In [1]: import numpy as np

In [2]: np.set_printoptions(precision=3, suppress=True, linewidth=140)

In [3]: mat = np.loadtxt("data.csv", delimiter=",")

In [4]: mat
Out[4]: 
array([[0.25 , 0.281, 0.   , 0.219, 0.25 ],
       [0.056, 0.389, 0.111, 0.333, 0.111],
       [0.115, 0.269, 0.346, 0.038, 0.231],
       [0.35 , 0.05 , 0.3  , 0.15 , 0.15 ],
       [0.   , 0.294, 0.   , 0.118, 0.588]])

In [5]: # a transition matrix

In [6]: vec = np.array([4, -5, -1, 4, -4])

In [7]: rhs = mat @ vec

In [8]: rhs
Out[8]: array([-0.531, -0.944, -2.   ,  0.85 , -3.353])

In [9]: np.round(np.linalg.solve(mat, mat[:, 2]), 3) + 0
Out[9]: array([0., 0., 1., 0., 0.])

In [10]: np.linalg.solve(mat, rhs[:-1])
ValueError: solve1: Input operand 1 has a mismatch in its core dimension 0, with gufunc signature (m,m),(m)->(m) (size 4 is different from 5)


In [11]: np.round(np.linalg.solve(mat.T, mat[0]), 3) + 0
Out[11]: array([1., 0., 0., 0., 0.])

In [12]: np.linalg.solve(mat, rhs)
Out[12]: array([ 4., -5., -1.,  4., -4.])

In [13]: def softmax(z):
    ...:     e = np.exp(z - z.max(axis=-1, keepdims=True))
    ...:     return e / e.sum(axis=-1, keepdims=True)
    ...: 

In [14]: softmax(mat[2])
Out[14]: array([0.183, 0.213, 0.23 , 0.169, 0.205])

In [15]: softmax(mat[2] + 5)
Out[15]: array([0.183, 0.213, 0.23 , 0.169, 0.205])

In [16]: softmax(mat).sum(axis=1)
Out[16]: array([1., 1., 1., 1., 1.])

In [17]: S = mat @ mat.T / np.sqrt(5)

In [18]: softmax(S)[2] @ mat
Out[18]: array([0.154, 0.257, 0.153, 0.171, 0.267])

In [19]: other = np.array([[-4, 2], [-5, 5], [3, -1], [1, 3], [0, 4]])

In [20]: np.vstack([mat, other.T]).shape
Out[20]: (7, 5)

In [21]: np.linalg.matrix_rank(mat @ other)
Out[21]: np.int64(2)

In [22]: mat @ other
Out[22]: 
array([[-2.188,  3.562],
       [-1.5  ,  3.389],
       [-0.731,  2.269],
       [-0.6  ,  1.7  ],
       [-1.353,  4.176]])

In [23]: other.T @ mat.T
Out[23]: 
array([[-2.188, -1.5  , -0.731, -0.6  , -1.353],
       [ 3.562,  3.389,  2.269,  1.7  ,  4.176]])

In [24]: r0 = np.array([0, -2, -1, 2])

In [25]: A = -1 * np.eye(4) + np.outer(r0, r0)

In [26]: A
Out[26]: 
array([[-1.,  0.,  0.,  0.],
       [ 0.,  3.,  2., -4.],
       [ 0.,  2.,  0., -2.],
       [ 0., -4., -2.,  3.]])

In [27]: # equal to its transpose

In [28]: Q, V = np.linalg.qr(A[:, :2])[0], np.linalg.qr(A[:, 2:])[0]

In [29]: sig = np.linalg.svd(Q.T @ V, compute_uv=False)

In [30]: sig.round(3) + 0
Out[30]: array([0.969, 0.   ])

In [31]: round(np.linalg.norm(Q @ Q.T - V @ V.T, 2), 3)
Out[31]: np.float64(1.0)

In [32]: left, sig, Vh = np.linalg.svd(A, full_matrices=False)

In [33]: np.round(Vh @ Vh.T, 3) + 0
Out[33]: 
array([[1., 0., 0., 0.],
       [0., 1., 0., 0.],
       [0., 0., 1., 0.],
       [0., 0., 0., 1.]])

In [34]: np.abs(left[:, 0]).round(6).argmax()
Out[34]: np.int64(1)

In [35]: np.round(left.T @ left, 3) + 0
Out[35]: 
array([[1., 0., 0., 0.],
       [0., 1., 0., 0.],
       [0., 0., 1., 0.],
       [0., 0., 0., 1.]])

In [36]: np.cumsum(sig ** 2) / np.sum(sig ** 2)
Out[36]: array([0.955, 0.97 , 0.985, 1.   ])

In [37]: np.round(np.sqrt((sig ** 2).sum()), 3), np.round(np.linalg.norm(A), 3)
Out[37]: (np.float64(8.185), np.float64(8.185))

In [38]: sig
Out[38]: array([8., 1., 1., 1.])

In [39]: rng = np.random.default_rng(27120)

In [40]: lab = rng.integers(0, 3, 8)

In [41]: feats = np.array([[-3, -2, -2, -1, 3, 0, -1, -3],
    ...:     [2, -1, -2, 1, 2, -1, -3, 0],
    ...:     [2, -2, 0, -3, -1, -2, -3, -2],
    ...:     [2, 2, 1, 0, -1, 1, -1, 1],
    ...:     [3, -3, 1, -1, 1, -2, -1, -2],
    ...:     [0, -1, -1, 0, 2, -3, -3, 3],
    ...:     [-3, -2, 3, -2, -3, 2, 2, 2],
    ...:     [-1, -3, 0, -3, -1, -3, 2, 1]]) * (lab[:, None] == lab)

In [42]: feats
Out[42]: 
array([[-3,  0, -2,  0,  0,  0,  0,  0],
       [ 0, -1,  0,  0,  2,  0,  0,  0],
       [ 2,  0,  0,  0,  0, -2,  0,  0],
       [ 0,  0,  0,  0,  0,  0, -1,  1],
       [ 0, -3,  0,  0,  1,  0,  0,  0],
       [ 0,  0, -1,  0,  0, -3,  0,  0],
       [ 0,  0,  0, -2,  0,  0,  2,  2],
       [ 0,  0,  0, -3,  0,  0,  2,  1]])

In [43]: # 3 groups of indices that never mix

In [44]: Q, r_ = np.linalg.qr(feats)

In [45]: np.abs(np.diag(r_))
Out[45]: array([3.606, 3.162, 1.494, 3.606, 1.581, 1.114, 1.144, 1.455])

In [46]: Q.shape, r_.shape
Out[46]: ((8, 8), (8, 8))

In [47]: r0, r1 = feats[6], feats[4]

In [48]: r0 @ r0
Out[48]: np.int64(12)

In [49]: pr = (r0 @ r1) / (r0 @ r0) * r0

In [50]: r1 - pr
Out[50]: array([ 0., -3.,  0.,  0.,  1.,  0.,  0.,  0.])

In [51]: other = np.array([[2, 2, -8, 2, 3, 7, 0, 6, 3],
    ...:     [0, -4, 8, 1, 6, 0, -7, 0, 1],
    ...:     [-3, -2, 0, 7, -5, 5, -5, 0, 0],
    ...:     [-7, -3, -8, 0, 0, -6, 3, -9, 6],
    ...:     [9, -1, 1, -3, -3, 9, 8, -2, 2],
    ...:     [4, 4, 8, 9, 1, -3, 0, -9, -9],
    ...:     [-1, -1, 2, -5, -8, -6, -4, 5, -3],
    ...:     [-2, 2, 7, -6, -4, -9, 7, 5, 5],
    ...:     [1, -7, 1, -8, -1, -7, -8, -4, 8]])

In [52]: J = other + other.T

In [53]: J
Out[53]: 
array([[  4,   2, -11,  -5,  12,  11,  -1,   4,   4],
       [  2,  -8,   6,  -2,   5,   4,  -8,   2,  -6],
       [-11,   6,   0,  -1,  -4,  13,  -3,   7,   1],
       [ -5,  -2,  -1,   0,  -3,   3,  -2, -15,  -2],
       [ 12,   5,  -4,  -3,  -6,  10,   0,  -6,   1],
       [ 11,   4,  13,   3,  10,  -6,  -6, -18, -16],
       [ -1,  -8,  -3,  -2,   0,  -6,  -8,  12, -11],
       [  4,   2,   7, -15,  -6, -18,  12,  10,   1],
       [  4,  -6,   1,  -2,   1, -16, -11,   1,  16]])

In [54]: evals, V = np.linalg.eigh(J)

In [55]: np.linalg.eigvalsh(J @ J)
Out[55]: array([  57.311,   97.609,  146.08 ,  185.143,  444.916,  587.796,  648.574, 1309.865, 1390.705])

In [56]: np.abs(V[:, -1]).round(6).argmax()
Out[56]: np.int64(7)

In [57]: (evals > 1e-8).sum(), (evals < -1e-8).sum()
Out[57]: (np.int64(4), np.int64(5))

In [58]: evals
Out[58]: array([-36.192, -25.467, -13.607,  -9.88 ,  -7.57 ,  12.086,  21.093,  24.245,  37.292])

In [59]: np.round(V.T @ J @ V, 3) + 0
Out[59]: 
array([[-36.192,   0.   ,   0.   ,   0.   ,   0.   ,   0.   ,   0.   ,   0.   ,   0.   ],
       [  0.   , -25.467,   0.   ,   0.   ,   0.   ,   0.   ,   0.   ,   0.   ,   0.   ],
       [  0.   ,   0.   , -13.607,   0.   ,   0.   ,   0.   ,   0.   ,   0.   ,   0.   ],
       [  0.   ,   0.   ,   0.   ,  -9.88 ,   0.   ,   0.   ,   0.   ,   0.   ,   0.   ],
       [  0.   ,   0.   ,   0.   ,   0.   ,  -7.57 ,   0.   ,   0.   ,   0.   ,   0.   ],
       [  0.   ,   0.   ,   0.   ,   0.   ,   0.   ,  12.086,   0.   ,   0.   ,   0.   ],
       [  0.   ,   0.   ,   0.   ,   0.   ,   0.   ,   0.   ,  21.093,   0.   ,   0.   ],
       [  0.   ,   0.   ,   0.   ,   0.   ,   0.   ,   0.   ,   0.   ,  24.245,   0.   ],
       [  0.   ,   0.   ,   0.   ,   0.   ,   0.   ,   0.   ,   0.   ,   0.   ,  37.292]])

In [60]: th = np.radians(36)

In [61]: r_ = np.eye(9)

In [62]: r_[1, 1] = r_[5, 5] = np.cos(th)

In [63]: r_[1, 5], r_[5, 1] = -np.sin(th), np.sin(th)

In [64]: r_
Out[64]: 
array([[ 1.   ,  0.   ,  0.   ,  0.   ,  0.   ,  0.   ,  0.   ,  0.   ,  0.   ],
       [ 0.   ,  0.809,  0.   ,  0.   ,  0.   , -0.588,  0.   ,  0.   ,  0.   ],
       [ 0.   ,  0.   ,  1.   ,  0.   ,  0.   ,  0.   ,  0.   ,  0.   ,  0.   ],
       [ 0.   ,  0.   ,  0.   ,  1.   ,  0.   ,  0.   ,  0.   ,  0.   ,  0.   ],
       [ 0.   ,  0.   ,  0.   ,  0.   ,  1.   ,  0.   ,  0.   ,  0.   ,  0.   ],
       [ 0.   ,  0.588,  0.   ,  0.   ,  0.   ,  0.809,  0.   ,  0.   ,  0.   ],
       [ 0.   ,  0.   ,  0.   ,  0.   ,  0.   ,  0.   ,  1.   ,  0.   ,  0.   ],
       [ 0.   ,  0.   ,  0.   ,  0.   ,  0.   ,  0.   ,  0.   ,  1.   ,  0.   ],
       [ 0.   ,  0.   ,  0.   ,  0.   ,  0.   ,  0.   ,  0.   ,  0.   ,  1.   ]])

In [65]: other = J @ r_.T

In [66]: round(np.linalg.det(r_), 3), round(np.trace(r_), 3)
Out[66]: (np.float64(1.0), np.float64(8.618))

In [67]: np.allclose(J @ J.T, other @ other.T)
Out[67]: True

In [68]: np.abs(other - J).max(axis=0)
Out[68]: array([ 0.   , 10.55 ,  0.   ,  0.   ,  0.   ,  5.466,  0.   ,  0.   ,  0.   ])

In [69]: np.linalg.pinv(r_)
Out[69]: 
array([[ 1.   ,  0.   ,  0.   ,  0.   ,  0.   ,  0.   ,  0.   ,  0.   ,  0.   ],
       [ 0.   ,  0.809,  0.   ,  0.   ,  0.   ,  0.588,  0.   ,  0.   ,  0.   ],
       [ 0.   ,  0.   ,  1.   ,  0.   ,  0.   ,  0.   ,  0.   ,  0.   ,  0.   ],
       [ 0.   ,  0.   ,  0.   ,  1.   ,  0.   ,  0.   ,  0.   ,  0.   ,  0.   ],
       [ 0.   ,  0.   ,  0.   ,  0.   ,  1.   ,  0.   ,  0.   ,  0.   ,  0.   ],
       [ 0.   , -0.588,  0.   ,  0.   ,  0.   ,  0.809,  0.   ,  0.   ,  0.   ],
       [ 0.   ,  0.   ,  0.   ,  0.   ,  0.   ,  0.   ,  1.   ,  0.   ,  0.   ],
       [ 0.   ,  0.   ,  0.   ,  0.   ,  0.   ,  0.   ,  0.   ,  1.   ,  0.   ],
       [ 0.   ,  0.   ,  0.   ,  0.   ,  0.   ,  0.   ,  0.   ,  0.   ,  1.   ]])

In [70]: r0 = np.array([0, 1, -2, 0, 0, 0, -3, 0])

In [71]: other = feats + np.outer(r0, np.eye(8)[7])

In [72]: np.linalg.matrix_rank(np.linalg.inv(other) - np.linalg.inv(feats), tol=1e-8)
Out[72]: np.int64(1)

In [73]: np.linalg.matrix_rank(other - feats)
Out[73]: np.int64(1)

In [74]: Q, r_ = np.linalg.qr(J)

In [75]: np.allclose(r_.T @ r_, J.T @ J)
Out[75]: True

In [76]: Q.shape, r_.shape
Out[76]: ((9, 9), (9, 9))

In [77]: round(abs(r_[0, 0]), 3), round(np.linalg.norm(J[:, 0]), 3)
Out[77]: (np.float64(21.541), np.float64(21.541))

In [78]: np.round(Q.T @ Q, 3) + 0
Out[78]: 
array([[1., 0., 0., 0., 0., 0., 0., 0., 0.],
       [0., 1., 0., 0., 0., 0., 0., 0., 0.],
       [0., 0., 1., 0., 0., 0., 0., 0., 0.],
       [0., 0., 0., 1., 0., 0., 0., 0., 0.],
       [0., 0., 0., 0., 1., 0., 0., 0., 0.],
       [0., 0., 0., 0., 0., 1., 0., 0., 0.],
       [0., 0., 0., 0., 0., 0., 1., 0., 0.],
       [0., 0., 0., 0., 0., 0., 0., 1., 0.],
       [0., 0., 0., 0., 0., 0., 0., 0., 1.]])

In [79]: M = 2 * np.eye(6) + np.eye(6, k=1)

In [80]: M
Out[80]: 
array([[2., 1., 0., 0., 0., 0.],
       [0., 2., 1., 0., 0., 0.],
       [0., 0., 2., 1., 0., 0.],
       [0., 0., 0., 2., 1., 0.],
       [0., 0., 0., 0., 2., 1.],
       [0., 0., 0., 0., 0., 2.]])

In [81]: # triangular: eigenvalues sit on the diagonal

In [82]: blk = np.stack([M, 5 * M, M[::-1]])

In [83]: (blk @ M.T).shape
Out[83]: (3, 6, 6)

In [84]: blk.shape
Out[84]: (3, 6, 6)

In [85]: np.linalg.matrix_rank(blk.reshape(3, -1))
Out[85]: np.int64(2)

In [86]: np.linalg.matrix_rank(blk)
Out[86]: array([6, 6, 6])

In [87]: lab = rng.permutation(6)

In [88]: lab
Out[88]: array([2, 3, 4, 0, 5, 1])

In [89]: other = M[lab][:, lab]

In [90]: np.sort(np.abs(np.linalg.eigvals(other)))
Out[90]: array([2., 2., 2., 2., 2., 2.])

In [91]: np.diag(other)
Out[91]: array([2., 2., 2., 2., 2., 2.])

In [92]: np.allclose(other, M)
Out[92]: False

In [93]: other
Out[93]: 
array([[2., 1., 0., 0., 0., 0.],
       [0., 2., 1., 0., 0., 0.],
       [0., 0., 2., 0., 1., 0.],
       [0., 0., 0., 2., 0., 1.],
       [0., 0., 0., 0., 2., 0.],
       [1., 0., 0., 0., 0., 2.]])

In [94]: th = np.radians(135)

In [95]: r_ = np.eye(6)

In [96]: r_[2, 2] = r_[0, 0] = np.cos(th)

In [97]: r_[2, 0], r_[0, 2] = -np.sin(th), np.sin(th)

In [98]: r_
Out[98]: 
array([[-0.707,  0.   ,  0.707,  0.   ,  0.   ,  0.   ],
       [ 0.   ,  1.   ,  0.   ,  0.   ,  0.   ,  0.   ],
       [-0.707,  0.   , -0.707,  0.   ,  0.   ,  0.   ],
       [ 0.   ,  0.   ,  0.   ,  1.   ,  0.   ,  0.   ],
       [ 0.   ,  0.   ,  0.   ,  0.   ,  1.   ,  0.   ],
       [ 0.   ,  0.   ,  0.   ,  0.   ,  0.   ,  1.   ]])

In [99]: other = M @ r_.T

In [100]: round(float(np.linalg.det(r_)), 3), np.round(np.trace(r_), 3)
Out[100]: (1.0, np.float64(2.586))

In [101]: other = M + rng.integers(-2, 3, (6, 5)) @ rng.integers(-2, 3, (5, 6))

In [102]: other
Out[102]: 
array([[ 3.,  7.,  0.,  1., -3.,  2.],
       [ 5.,  3., -4.,  3.,  3., -1.],
       [ 5.,  4., -1.,  4., -1.,  4.],
       [ 0.,  3.,  2.,  2., -6.,  3.],
       [ 5.,  0., -4.,  2.,  4.,  4.],
       [-4., 10.,  6.,  0., -4.,  8.]])

In [103]: np.round(np.linalg.svd(other - M, compute_uv=False), 3) + 0
Out[103]: array([17.635, 13.353,  5.367,  3.382,  0.661,  0.   ])

In [104]: np.abs(other - M).sum(axis=1)
Out[104]: array([13., 18., 20., 15., 16., 30.])

In [105]: np.linalg.matrix_rank(other - M, tol=1e-8)
Out[105]: np.int64(5)

In [106]: (M + M.T) / 2
Out[106]: 
array([[2. , 0.5, 0. , 0. , 0. , 0. ],
       [0.5, 2. , 0.5, 0. , 0. , 0. ],
       [0. , 0.5, 2. , 0.5, 0. , 0. ],
       [0. , 0. , 0.5, 2. , 0.5, 0. ],
       [0. , 0. , 0. , 0.5, 2. , 0.5],
       [0. , 0. , 0. , 0. , 0.5, 2. ]])

In [107]: M @ M
Out[107]: 
array([[4., 4., 1., 0., 0., 0.],
       [0., 4., 4., 1., 0., 0.],
       [0., 0., 4., 4., 1., 0.],
       [0., 0., 0., 4., 4., 1.],
       [0., 0., 0., 0., 4., 4.],
       [0., 0., 0., 0., 0., 4.]])

In [108]: round(float(np.linalg.det(M)), 3)
Out[108]: 64.0

In [109]: np.linalg.matrix_power(M, 3)
Out[109]: 
array([[ 8., 12.,  6.,  1.,  0.,  0.],
       [ 0.,  8., 12.,  6.,  1.,  0.],
       [ 0.,  0.,  8., 12.,  6.,  1.],
       [ 0.,  0.,  0.,  8., 12.,  6.],
       [ 0.,  0.,  0.,  0.,  8., 12.],
       [ 0.,  0.,  0.,  0.,  0.,  8.]])

In [110]: assert M == M.T
ValueError: The truth value of an array with more than one element is ambiguous. Use a.any() or a.all()


In [111]: np.allclose(M @ M.T, M.T @ M)
Out[111]: False
